$ python -q
>>> import numpy as np
>>> from numpy import linalg as LA
>>> np.set_printoptions(suppress=True, linewidth=120)
>>> X = np.loadtxt("run2.csv", delimiter=",")
>>> X
array([[0., 0., 1., 0.],
       [0., 0., 0., 1.],
       [1., 0., 0., 1.],
       [0., 1., 1., 0.]])
>>> O, vecs = LA.qr(X[:, :2])[0], LA.qr(X[:, 2:])[0]
>>> sigma = LA.svd(O.T @ vecs, compute_uv=False)
>>> (sigma > 0.9).sum()
np.int64(0)
>>> sigma.round(1)
array([0.7, 0.7])
>>> X @ X
array([[1., 0., 0., 1.],
       [0., 1., 1., 0.],
       [0., 1., 2., 0.],
       [1., 0., 0., 2.]])
>>> Lm = np.diag(X.sum(axis=1)) - X
>>> Lm
array([[ 1.,  0., -1.,  0.],
       [ 0.,  1.,  0., -1.],
       [-1.,  0.,  2., -1.],
       [ 0., -1., -1.,  2.]])
>>> Lm @ np.ones(4)
array([0., 0., 0., 0.])
>>> (LA.eigvalsh(Lm) < 1e-8).sum()
np.int64(1)
>>> vals, vecs = LA.eigh(X)
>>> vec = np.array([0, 0, 3, 2])
>>> np.round(vecs * np.abs(vals) @ vecs.T, 1) + 0
array([[0.9, 0. , 0. , 0.4],
       [0. , 0.9, 0.4, 0. ],
       [0. , 0.4, 1.3, 0. ],
       [0.4, 0. , 0. , 1.3]])
>>> (np.sign(vecs[:, -1].round(6)) == np.sign(vecs[0, -1].round(6))).astype(int)
array([1, 1, 1, 1])
>>> np.abs(X).sum(axis=1).max(), round(float(np.abs(vals).max()), 1)
(np.float64(2.0), 1.6)
>>> np.round(LA.eigvalsh(X[1:, 1:]), 1) + 0
array([-1.4,  0. ,  1.4])
>>> np.round(vecs * np.maximum(vals, 0) @ vecs.T, 1) + 0
array([[0.4, 0. , 0.5, 0.2],
       [0. , 0.4, 0.2, 0.5],
       [0.5, 0.2, 0.7, 0.5],
       [0.2, 0.5, 0.5, 0.7]])
>>> np.round(LA.det(X[::-1]), 1)
np.float64(1.0)
>>> np.round(np.poly(X), 1) + 0
array([ 1.,  0., -3.,  0.,  1.])
>>> np.kron(np.eye(2, dtype=int), X)
array([[0., 0., 1., 0., 0., 0., 0., 0.],
       [0., 0., 0., 1., 0., 0., 0., 0.],
       [1., 0., 0., 1., 0., 0., 0., 0.],
       [0., 1., 1., 0., 0., 0., 0., 0.],
       [0., 0., 0., 0., 0., 0., 1., 0.],
       [0., 0., 0., 0., 0., 0., 0., 1.],
       [0., 0., 0., 0., 1., 0., 0., 1.],
       [0., 0., 0., 0., 0., 1., 1., 0.]])
>>> np.einsum("ij,ji->", X, X)
np.float64(6.0)
>>> np.round(LA.eigvals(X).sum().real, 1)
np.float64(0.0)
>>> round(float(LA.det(2 * X)), 1), round(LA.det(X), 1)
(16.0, np.float64(1.0))
>>> np.round(LA.eigvals(X), 1)
array([-1.6, -0.6,  1.6,  0.6])
